% ipython --no-banner

In [1]: import numpy as np

In [2]: np.set_printoptions(precision=2, suppress=True, linewidth=100, sign=" ")

In [3]: def rd(a):
   ...:     return np.round(a, 2) + 0
   ...: 

In [4]: M = np.load("mat.npy")

In [5]: M
Out[5]: 
array([[-1,  0,  0,  0,  0],
       [ 0,  2,  0,  0,  0],
       [ 0,  0,  2,  0,  0],
       [ 0,  0,  0,  1,  0],
       [ 0,  0,  0,  0,  2]])

In [6]: # symmetric

In [7]: O, V = np.linalg.qr(M[:, :2])[0], np.linalg.qr(M[:, 2:])[0]

In [8]: sv = np.linalg.svd(O.T @ V, compute_uv=False)

In [9]: sv
Out[9]: array([ 0.,  0.])

In [10]: rd(np.linalg.norm(O @ O.T - V @ V.T, 2))
Out[10]: np.float64(1.0)

In [11]: np.degrees(np.arccos(sv.clip(0, 1)))
Out[11]: array([ 90.,  90.])

In [12]: other = np.linalg.inv(M)

In [13]: np.allclose(other, M.T)
Out[13]: False

In [14]: rd(np.linalg.slogdet(M)[0])
Out[14]: np.float64(-1.0)

In [15]: rd(np.linalg.inv(other))
Out[15]: 
array([[-1.,  0.,  0.,  0.,  0.],
       [ 0.,  2.,  0.,  0.,  0.],
       [ 0.,  0.,  2.,  0.,  0.],
       [ 0.,  0.,  0.,  1.,  0.],
       [ 0.,  0.,  0.,  0.,  2.]])

In [16]: rd(np.linalg.cond(M))
Out[16]: np.float64(2.0)

In [17]: rd(np.linalg.det(M) * other)
Out[17]: 
array([[ 8.,  0.,  0.,  0.,  0.],
       [ 0., -4.,  0.,  0.,  0.],
       [ 0.,  0., -4.,  0.,  0.],
       [ 0.,  0.,  0., -8.,  0.],
       [ 0.,  0.,  0.,  0., -4.]])

In [18]: other = np.array([[1, -2, -2, 3], [3, -1, 3, 1], [-1, -2, -1, -3], [3, -1, 2, 2]])

In [19]: data = np.triu(other, 1)

In [20]: data
Out[20]: 
array([[ 0, -2, -2,  3],
       [ 0,  0,  3,  1],
       [ 0,  0,  0, -3],
       [ 0,  0,  0,  0]])

In [21]: other = np.array([[0, 0], [0, -3], [3, -2], [-2, 0]])

In [22]: np.linalg.matrix_rank(data @ other)
Out[22]: np.int64(2)

In [23]: data @ other
Out[23]: 
array([[-12,  10],
       [  7,  -6],
       [  6,   0],
       [  0,   0]])

In [24]: feats = np.load("sample4.npy")

In [25]: feats
Out[25]: 
array([[ -0.05,   0.05,  -0.05],
       [ -8.01,  -3.99,  -7.99],
       [ -9.98,  -4.94, -10.03],
       [  4.06,   2.02,   3.97],
       [ -9.98,  -4.95, -10.04],
       [  8.05,   3.98,   8.05]])

In [26]: def softmax(z):
    ...:     e = np.exp(z - z.max(axis=-1, keepdims=True))
    ...:     return e / e.sum(axis=-1, keepdims=True)
    ...: 

In [27]: rd(softmax(feats[3] + 3))
Out[27]: array([ 0.49,  0.06,  0.45])

In [28]: att = feats @ feats.T / np.sqrt(3)

In [29]: softmax(att).round(6).argmax(axis=1)
Out[29]: array([ 2,  4,  4,  5,  4,  5])

In [30]: rd(softmax(att))
Out[30]: 
array([[ 0.14,  0.2 ,  0.22,  0.12,  0.22,  0.1 ],
       [ 0.  ,  0.  ,  0.48,  0.  ,  0.52,  0.  ],
       [ 0.  ,  0.  ,  0.48,  0.  ,  0.52,  0.  ],
       [ 0.  ,  0.  ,  0.  ,  0.  ,  0.  ,  1.  ],
       [ 0.  ,  0.  ,  0.48,  0.  ,  0.52,  0.  ],
       [ 0.  ,  0.  ,  0.  ,  0.  ,  0.  ,  1.  ]])

In [31]: rd(softmax(att)[3] @ feats)
Out[31]: array([ 8.05,  3.98,  8.05])

In [32]: vec = np.array([0, 3, 2])

In [33]: target = feats @ vec

In [34]: rd(target)
Out[34]: array([  0.05, -27.95, -34.88,  14.  , -34.93,  28.04])

In [35]: rd(np.linalg.solve(feats.T @ feats, feats.T @ target))
Out[35]: array([ 0.,  3.,  2.])

In [36]: rng = np.random.default_rng(886)

In [37]: target = target + 0.1 * rng.normal(size=6)

In [38]: rd(target)
Out[38]: array([ -0.1 , -28.05, -35.03,  13.9 , -34.84,  27.97])

In [39]: c, *_ = np.linalg.lstsq(feats, target)

In [40]: [round(float(np.linalg.norm(np.linalg.solve(feats.T @ feats + lam * np.eye(3), feats.T @ target))), 2) for lam in (0, 1, 10, 100)]
Out[40]: [2.8, 2.33, 2.3, 2.06]

In [41]: rd(c)
Out[41]: array([ 0.39,  1.35,  2.43])

In [42]: theta = np.radians(180)

In [43]: R = np.eye(3)

In [44]: R[0, 0] = R[1, 1] = np.cos(theta)

In [45]: R[0, 1], R[1, 0] = -np.sin(theta), np.sin(theta)

In [46]: rd(R)
Out[46]: 
array([[-1.,  0.,  0.],
       [ 0., -1.,  0.],
       [ 0.,  0.,  1.]])

In [47]: other = feats @ R.T

In [48]: rd(np.linalg.svd(feats, compute_uv=False)), rd(np.linalg.svd(other, compute_uv=False))
Out[48]: (array([ 27.84,   0.1 ,   0.06]), array([ 27.84,   0.1 ,   0.06]))

In [49]: np.allclose(feats @ feats.T, other @ other.T)
Out[49]: True

In [50]: Uu, sv, VT = np.linalg.svd(feats)

In [51]: rd(sv)
Out[51]: array([ 27.84,   0.1 ,   0.06])

In [52]: other = Uu[:, :1] @ np.diag(sv[:1]) @ VT[:1]

In [53]: rd(other)
Out[53]: 
array([[ -0.03,  -0.02,  -0.03],
       [ -8.  ,  -3.97,  -8.01],
       [ -9.99,  -4.96, -10.01],
       [  4.02,   1.99,   4.03],
       [-10.  ,  -4.96, -10.02],
       [  8.04,   3.99,   8.05]])

In [54]: np.linalg.matrix_rank(feats, rtol=0.05)
Out[54]: np.int64(1)

In [55]: rd(np.linalg.norm(feats - other, 2)), rd(sv[1])
Out[55]: (np.float64(0.1), np.float64(0.1))

In [56]: O, R = np.linalg.qr(feats)

In [57]: rd(O)
Out[57]: 
array([[ 0.  ,  0.95,  0.14],
       [-0.43, -0.23,  0.25],
       [-0.54,  0.11, -0.27],
       [ 0.22,  0.09, -0.82],
       [-0.54, -0.02, -0.38],
       [ 0.43, -0.15, -0.14]])

In [58]: O.shape, R.shape
Out[58]: ((6, 3), (3, 3))

In [59]: rd(O.T @ O)
Out[59]: 
array([[ 1.,  0.,  0.],
       [ 0.,  1.,  0.],
       [ 0.,  0.,  1.]])

In [60]: rd(np.abs(np.diag(R)))
Out[60]: array([ 18.56,   0.08,   0.12])
